$ python -q
>>> import numpy as np
>>> import numpy.linalg as la
>>> np.set_printoptions(suppress=True, linewidth=120)
>>> rd = lambda a: np.round(a, 3) + 0
>>> E = np.array([[2, -9, 6], [-3, 9, 5], [2, 8, 8]])
>>> vec = np.array([0, 1, -4])
>>> h1 = np.maximum(E @ vec, 0)
>>> np.maximum(E @ (3 * vec), 0)
array([0, 0, 0])
>>> np.flatnonzero(h1 > 1e-9)
array([], dtype=int64)
>>> out = la.inv(E)
>>> print(rd(la.det(E) * la.det(out)))
1.0
>>> np.allclose(out, E.T)
False
>>> rd(la.slogdet(E)[0])
np.float64(-1.0)
>>> rd(la.det(E) * out)
array([[ 32., 120., -99.],
       [ 34.,   4., -28.],
       [-42., -34.,  -9.]])
>>> rd(out)
array([[-0.065, -0.243,  0.2  ],
       [-0.069, -0.008,  0.057],
       [ 0.085,  0.069,  0.018]])
>>> rd(la.inv(out))
array([[ 2., -9.,  6.],
       [-3.,  9.,  5.],
       [ 2.,  8.,  8.]])
>>> (np.abs(out) > 1e-9).astype(int)
array([[1, 1, 1],
       [1, 1, 1],
       [1, 1, 1]])
>>> q, r_ = la.qr(out)
>>> print(rd(q))
[[-0.51   0.843  0.174]
 [-0.541 -0.471  0.696]
 [ 0.669  0.261  0.696]]
>>> rd(abs(r_[0, 0])), rd(la.norm(out[:, 0]))
(np.float64(0.127), np.float64(0.127))
>>> rd(q @ r_)
array([[-0.065, -0.243,  0.2  ],
       [-0.069, -0.008,  0.057],
       [ 0.085,  0.069,  0.018]])
>>> evals, evecs = la.eig(E)
>>> rd(np.prod(evals))
np.float64(-494.0)
>>> rd(np.sort(la.eigvals(E.T)))
array([-4.078,  8.071, 15.008])
>>> rd(np.sort(la.eigvals(E @ E)))
array([ 16.634,  65.139, 225.227])
>>> rd(E @ evecs[:, 0] - evals[0] * evecs[:, 0])
array([0., 0., 0.])
>>> P = np.triu(np.array([[5, 4, 0], [-5, -5, 4], [2, -3, 3]]), 1) + np.eye(3)
>>> out = P @ E @ la.inv(P)
>>> print(rd(np.poly(out)))
[  1. -19.  27. 494.]
>>> rd(la.det(out))
np.float64(-494.0)
>>> print(la.matrix_rank(out))
3
>>> np.trace(out), np.trace(E)
(np.float64(19.0), np.int64(19))
>>> rng = np.random.default_rng(77727)
>>> A = rng.normal(size=(10, 3)) + 5 * np.array([7, 9, 3])
>>> rd(A)
array([[36.12 , 44.239, 16.449],
       [35.409, 42.56 , 14.792],
       [36.108, 44.908, 15.974],
       [35.329, 44.955, 13.983],
       [34.916, 44.908, 15.742],
       [35.242, 44.997, 14.828],
       [32.291, 44.191, 16.776],
       [34.344, 45.416, 15.385],
       [34.72 , 44.892, 15.167],
       [35.796, 43.612, 15.001]])
>>> q, evecs = la.qr(E[:, :2])[0], la.qr(E[:, 2:])[0]
>>> sig = la.svd(q.T @ evecs, compute_uv=False)
>>> rd(la.norm(q @ q.T - evecs @ evecs.T, 2))
np.float64(1.0)
>>> (sig > 0.9).sum()
np.int64(0)
>>> rd(sig)
array([0.591])
>>> rd(np.degrees(np.arccos(sig.clip(0, 1))))
array([53.762])
>>> P = A @ la.solve(A.T @ A, A.T)
>>> rd(P @ A[:, 0])
array([36.12 , 35.409, 36.108, 35.329, 34.916, 35.242, 32.291, 34.344, 34.72 , 35.796])
>>> np.allclose(P @ P, P)
True
>>> m1 = np.array([[-2, -2, -3], [4, 4, 6], [4, 4, 6], [0, 0, 0]])
>>> # rows and columns are dependent
>>> rank = la.matrix_rank(m1)
>>> rank
np.int64(1)
>>> null = la.svd(m1)[2][rank:].T
>>> print([int(la.matrix_rank(m1[:i])) for i in range(1, len(m1) + 1)])
[1, 1, 1, 1]
>>> [int(la.matrix_rank(np.delete(m1, i, axis=0))) for i in range(4)]
[1, 1, 1, 1]
>>> null.shape
(3, 2)
>>> print(rd(m1 @ la.pinv(m1) @ m1))
[[-2. -2. -3.]
 [ 4.  4.  6.]
 [ 4.  4.  6.]
 [ 0.  0.  0.]]
>>> np.allclose(m1[:-1].T @ la.lstsq(m1[:-1].T, m1[-1])[0], m1[-1])
True
>>> la.lstsq(m1[:-1].T, m1[-1])[2]
np.int32(1)
>>> vec = np.array([9, 0, 0])
>>> h1 = np.maximum(m1 @ vec, 0)
>>> m1.T @ h1
array([288, 288, 432])
>>> m1 * (h1 > 1e-9)[:, None]
array([[0, 0, 0],
       [4, 4, 6],
       [4, 4, 6],
       [0, 0, 0]])
>>> h1
array([ 0, 36, 36,  0])
>>> def softmax(z):
...     e = np.exp(z - z.max(axis=-1, keepdims=True))
...     return e / e.sum(axis=-1, keepdims=True)
... 
>>> softmax(m1).sum(axis=1)
array([1., 1., 1., 1.])
>>> rd(softmax(m1[0]))
array([0.422, 0.422, 0.155])
>>> print(rd(softmax(m1[0] + 2)))
[0.422 0.422 0.155]
>>> rd(softmax(10 * m1[0]))
array([0.5, 0.5, 0. ])
>>> scores = m1 @ m1.T / np.sqrt(3)
>>> rd(softmax(scores + np.triu(np.full(scores.shape, -np.inf), 1)))
array([[1.  , 0.  , 0.  , 0.  ],
       [0.  , 1.  , 0.  , 0.  ],
       [0.  , 0.5 , 0.5 , 0.  ],
       [0.25, 0.25, 0.25, 0.25]])
>>> print(softmax(scores).round(6).argmax(axis=1))
[0 1 1 0]
>>> rd(softmax(scores))
array([[1.  , 0.  , 0.  , 0.  ],
       [0.  , 0.5 , 0.5 , 0.  ],
       [0.  , 0.5 , 0.5 , 0.  ],
       [0.25, 0.25, 0.25, 0.25]])
>>> rd(softmax(scores)[0] @ m1)
array([-2., -2., -3.])
>>> K = np.loadtxt("arr.csv", delimiter=",")
>>> print(rd(K))
[[-0.867  0.101  0.035 -0.487]
 [ 0.133 -0.685 -0.579 -0.422]
 [-0.267  0.307 -0.776  0.482]
 [-0.4   -0.653  0.249  0.593]]
>>> q, evecs = la.qr(K[:, :1])[0], la.qr(K[:, 1:])[0]
>>> sig = la.svd(q.T @ evecs, compute_uv=False)
>>> rd(sig)
array([0.])
>>> data = np.loadtxt("w.csv", delimiter=",")
>>> rd(data)
array([[ 2.629,  1.37 , -4.538],
       [-4.329, -4.068, -5.875],
       [ 6.507, -6.249, -0.774],
       [ 3.052,  4.103, -6.268]])
>>> rd(softmax(data[0] + 3))
array([0.778, 0.221, 0.001])
>>> rd(softmax(data[0]))
array([0.778, 0.221, 0.001])
>>> print(rd(softmax(data).sum(axis=1)))
[1. 1. 1. 1.]
>>> scores = data @ data.T / np.sqrt(3)
>>> rd(softmax(scores)[0] @ data)
array([ 3.052,  4.102, -6.267])
>>> rd(softmax(scores))
array([[0.001, 0.   , 0.   , 0.999],
       [0.   , 1.   , 0.   , 0.   ],
       [0.   , 0.   , 1.   , 0.   ],
       [0.   , 0.   , 0.   , 1.   ]])
>>> softmax(scores).round(6).argmax(axis=1)
array([3, 1, 2, 3])
>>> rd(softmax(scores + np.triu(np.full(scores.shape, -np.inf), 1)))
array([[1., 0., 0., 0.],
       [0., 1., 0., 0.],
       [0., 0., 1., 0.],
       [0., 0., 0., 1.]])
>>> P = data @ la.solve(data.T @ data, data.T)
>>> rd((np.eye(4) - P) @ data)
array([[0., 0., 0.],
       [0., 0., 0.],
       [0., 0., 0.],
       [0., 0., 0.]])
>>> np.allclose(P @ P, P)
True
>>> vec = np.array([-1, 0, 2])
>>> h1 = np.maximum(data @ vec, 0)
>>> np.flatnonzero(h1 > 1e-9)
array([], dtype=int64)
>>> print(h1)
[0. 0. 0. 0.]
>>> np.maximum(data @ (3 * vec), 0)
array([0., 0., 0., 0.])
